% ipython --no-banner

In [1]: import numpy as np

In [2]: np.set_printoptions(precision=1, suppress=True, linewidth=100, sign=" ")

In [3]: W0 = np.load("sample1.npy")

In [4]: W0
Out[4]: 
array([[ 25,   2,   8,   4,   5,   6,   8,   2,   8,   2],
       [  1, -15,   9,   9,   7,   0,   9,   2,   5,   6],
       [  0,   6, -18,   2,   9,   1,   1,   4,   5,   5],
       [  1,   7,   4, -32,   6,   0,   4,   6,   7,   8],
       [  7,   4,   6,   0,   7,   2,   2,   4,   0,   0],
       [  4,   1,   3,   5,   4, -40,   3,   1,   2,   9],
       [  9,   0,   6,   9,   4,   6,  24,   4,   3,   6],
       [  0,   4,   5,   6,   4,   0,   7,  24,   6,   7],
       [  6,   1,   9,   2,   0,   5,   1,   2, -38,   1],
       [  9,   3,   5,   1,   2,   7,   9,   6,   6, -11]])

In [5]: t3 = np.stack([W0, -3 * W0, W0[::-1]])

In [6]: np.linalg.matrix_rank(t3.reshape(3, -1))
Out[6]: np.int64(2)

In [7]: (t3 @ W0.T).shape
Out[7]: (3, 10, 10)

In [8]: t3.sum(axis=0)
Out[8]: 
array([[-41,  -1, -11,  -7,  -8,  -5,  -7,   2, -10, -15],
       [  4,  31,  -9, -16, -14,   5, -17,  -2, -48, -11],
       [  0,  -8,  41,   2, -14,  -2,   5,  16,  -4,  -3],
       [  7, -14,  -2,  73,  -8,   6,  16,  -8, -11, -10],
       [-10,  -7,  -9,   5, -10, -44,  -1,  -7,   2,   9],
       [ -1,   2,   0, -10,  -1,  82,  -4,   2,  -4, -18],
       [-17,   7,  -8, -50,  -2, -12, -44,  -2,   1,  -4],
       [  0,  -2, -28, -10,   1,   1, -13, -44,  -7,  -9],
       [-11, -17,  -9,   5,   7, -10,   7,  -2,  81,   4],
       [  7,  -4,  -2,   2,   1,  -8, -10, -10,  -4,  24]])

In [9]: t3.shape
Out[9]: (3, 10, 10)

In [10]: t = np.radians(60)

In [11]: R = np.eye(10)

In [12]: R[3, 3] = R[9, 9] = np.cos(t)

In [13]: R[3, 9], R[9, 3] = -np.sin(t), np.sin(t)

In [14]: R
Out[14]: 
array([[ 1. ,  0. ,  0. ,  0. ,  0. ,  0. ,  0. ,  0. ,  0. ,  0. ],
       [ 0. ,  1. ,  0. ,  0. ,  0. ,  0. ,  0. ,  0. ,  0. ,  0. ],
       [ 0. ,  0. ,  1. ,  0. ,  0. ,  0. ,  0. ,  0. ,  0. ,  0. ],
       [ 0. ,  0. ,  0. ,  0.5,  0. ,  0. ,  0. ,  0. ,  0. , -0.9],
       [ 0. ,  0. ,  0. ,  0. ,  1. ,  0. ,  0. ,  0. ,  0. ,  0. ],
       [ 0. ,  0. ,  0. ,  0. ,  0. ,  1. ,  0. ,  0. ,  0. ,  0. ],
       [ 0. ,  0. ,  0. ,  0. ,  0. ,  0. ,  1. ,  0. ,  0. ,  0. ],
       [ 0. ,  0. ,  0. ,  0. ,  0. ,  0. ,  0. ,  1. ,  0. ,  0. ],
       [ 0. ,  0. ,  0. ,  0. ,  0. ,  0. ,  0. ,  0. ,  1. ,  0. ],
       [ 0. ,  0. ,  0. ,  0.9,  0. ,  0. ,  0. ,  0. ,  0. ,  0.5]])

In [15]: other = W0 @ R.T

In [16]: np.round(np.linalg.det(R), 1), np.trace(R)
Out[16]: (np.float64(1.0), np.float64(9.0))

In [17]: np.abs(other - W0).max(axis=0)
Out[17]: array([  0. ,   0. ,   0. ,  10.3,   0. ,   0. ,   0. ,   0. ,   0. ,  31.7])

In [18]: np.linalg.svd(W0, compute_uv=False), np.linalg.svd(other, compute_uv=False)
Out[18]: 
(array([ 47.9,  44.9,  41.3,  34.8,  25.2,  22.1,  18.2,  13.4,   8.8,   4.5]),
 array([ 47.9,  44.9,  41.3,  34.8,  25.2,  22.1,  18.2,  13.4,   8.8,   4.5]))

In [19]: x0 = np.array([5, 0, 0, -4, -3, -3, -3, -5, 0, 1])

In [20]: h = np.maximum(W0 @ x0, 0)

In [21]: h
Out[21]: array([  44,    0,    0,   81,    0,  103,    0,    0,    0,    0])

In [22]: np.maximum(W0 @ x0, 0) - np.maximum(-W0 @ x0, 0)
Out[22]: array([  44,  -83,  -56,   81,  -18,  103, -107, -170,   -5,  -54])

In [23]: np.maximum(W0 @ (3 * x0), 0)
Out[23]: array([ 132,    0,    0,  243,    0,  309,    0,    0,    0,    0])

In [24]: W0 * (h > 1e-9)[:, None]
Out[24]: 
array([[ 25,   2,   8,   4,   5,   6,   8,   2,   8,   2],
       [  0,   0,   0,   0,   0,   0,   0,   0,   0,   0],
       [  0,   0,   0,   0,   0,   0,   0,   0,   0,   0],
       [  1,   7,   4, -32,   6,   0,   4,   6,   7,   8],
       [  0,   0,   0,   0,   0,   0,   0,   0,   0,   0],
       [  4,   1,   3,   5,   4, -40,   3,   1,   2,   9],
       [  0,   0,   0,   0,   0,   0,   0,   0,   0,   0],
       [  0,   0,   0,   0,   0,   0,   0,   0,   0,   0],
       [  0,   0,   0,   0,   0,   0,   0,   0,   0,   0],
       [  0,   0,   0,   0,   0,   0,   0,   0,   0,   0]])

In [25]: other = W0 / np.linalg.norm(W0, axis=1, keepdims=True)

In [26]: cov = other @ other.T

In [27]: (np.abs(cov) > 0.9).astype(int)
Out[27]: 
array([[ 1,  0,  0,  0,  0,  0,  0,  0,  0,  0],
       [ 0,  1,  0,  0,  0,  0,  0,  0,  0,  0],
       [ 0,  0,  1,  0,  0,  0,  0,  0,  0,  0],
       [ 0,  0,  0,  1,  0,  0,  0,  0,  0,  0],
       [ 0,  0,  0,  0,  1,  0,  0,  0,  0,  0],
       [ 0,  0,  0,  0,  0,  1,  0,  0,  0,  0],
       [ 0,  0,  0,  0,  0,  0,  1,  0,  0,  0],
       [ 0,  0,  0,  0,  0,  0,  0,  1,  0,  0],
       [ 0,  0,  0,  0,  0,  0,  0,  0,  1,  0],
       [ 0,  0,  0,  0,  0,  0,  0,  0,  0,  1]])

In [28]: np.linalg.norm(other, axis=1)
Out[28]: array([ 1.,  1.,  1.,  1.,  1.,  1.,  1.,  1.,  1.,  1.])
